% ipython --no-banner

In [1]: import numpy as np

In [2]: from numpy import linalg as LA

In [3]: np.set_printoptions(suppress=True, linewidth=120)

In [4]: J = np.array([[-1, -1, -1, -1],
   ...:     [-1, -2, -2, -2],
   ...:     [-1, -2, -3, -3],
   ...:     [-1, -2, -3, -4]])

In [5]: # symmetric

In [6]: Uu, sig, Vt = LA.svd(J, full_matrices=False)

In [7]: np.round(np.cumsum(sig ** 2) / np.sum(sig ** 2), 2)
Out[7]: array([0.98, 1.  , 1.  , 1.  ])

In [8]: np.allclose(Uu * sig @ Vt, J)
Out[8]: True

In [9]: print(np.round(Vt @ Vt.T, 2) + 0)
[[1. 0. 0. 0.]
 [0. 1. 0. 0.]
 [0. 0. 1. 0.]
 [0. 0. 0. 1.]]

In [10]: np.round(Uu.T @ J @ Vt.T, 2) + 0
Out[10]: 
array([[8.29, 0.  , 0.  , 0.  ],
       [0.  , 1.  , 0.  , 0.  ],
       [0.  , 0.  , 0.43, 0.  ],
       [0.  , 0.  , 0.  , 0.28]])

In [11]: print(np.all(LA.eigvalsh(J) > 0))
False

In [12]: [round(float(LA.det(J[:i, :i])), 2) + 0 for i in range(1, 5)]
Out[12]: [-1.0, 1.0, -1.0, 1.0]

In [13]: round(float(LA.eigvalsh(J).min()), 2)
Out[13]: -8.29

In [14]: Y = J / np.sqrt((J ** 2).mean(axis=1, keepdims=True))

In [15]: LA.matrix_rank(J - J.mean(axis=1, keepdims=True))
Out[15]: np.int64(3)

In [16]: LA.matrix_rank(Y) == LA.matrix_rank(J)
Out[16]: np.True_

In [17]: np.round(LA.norm(Y, axis=1), 2)
Out[17]: array([2., 2., 2., 2.])

In [18]: LA.matrix_power(J, 4)
Out[18]: 
array([[ 246,  462,  622,  707],
       [ 462,  868, 1169, 1329],
       [ 622, 1169, 1575, 1791],
       [ 707, 1329, 1791, 2037]])

In [19]: J.inv()
Traceback (most recent call last):
  Cell In[19], line 1
    J.inv()
AttributeError: 'numpy.ndarray' object has no attribute 'inv'


In [20]: np.round(np.sort(np.abs(LA.eigvals(J))), 2)
Out[20]: array([0.28, 0.43, 1.  , 8.29])

In [21]: np.allclose(J, J.T)
Out[21]: True

In [22]: np.trace(J)
Out[22]: np.int64(-10)

In [23]: np.allclose(J @ J.T, J.T @ J)
Out[23]: True

In [24]: (J - J.T) / 2
Out[24]: 
array([[0., 0., 0., 0.],
       [0., 0., 0., 0.],
       [0., 0., 0., 0.],
       [0., 0., 0., 0.]])

In [25]: round(np.abs(LA.eigvals(J)).max(), 2)
Out[25]: np.float64(8.29)
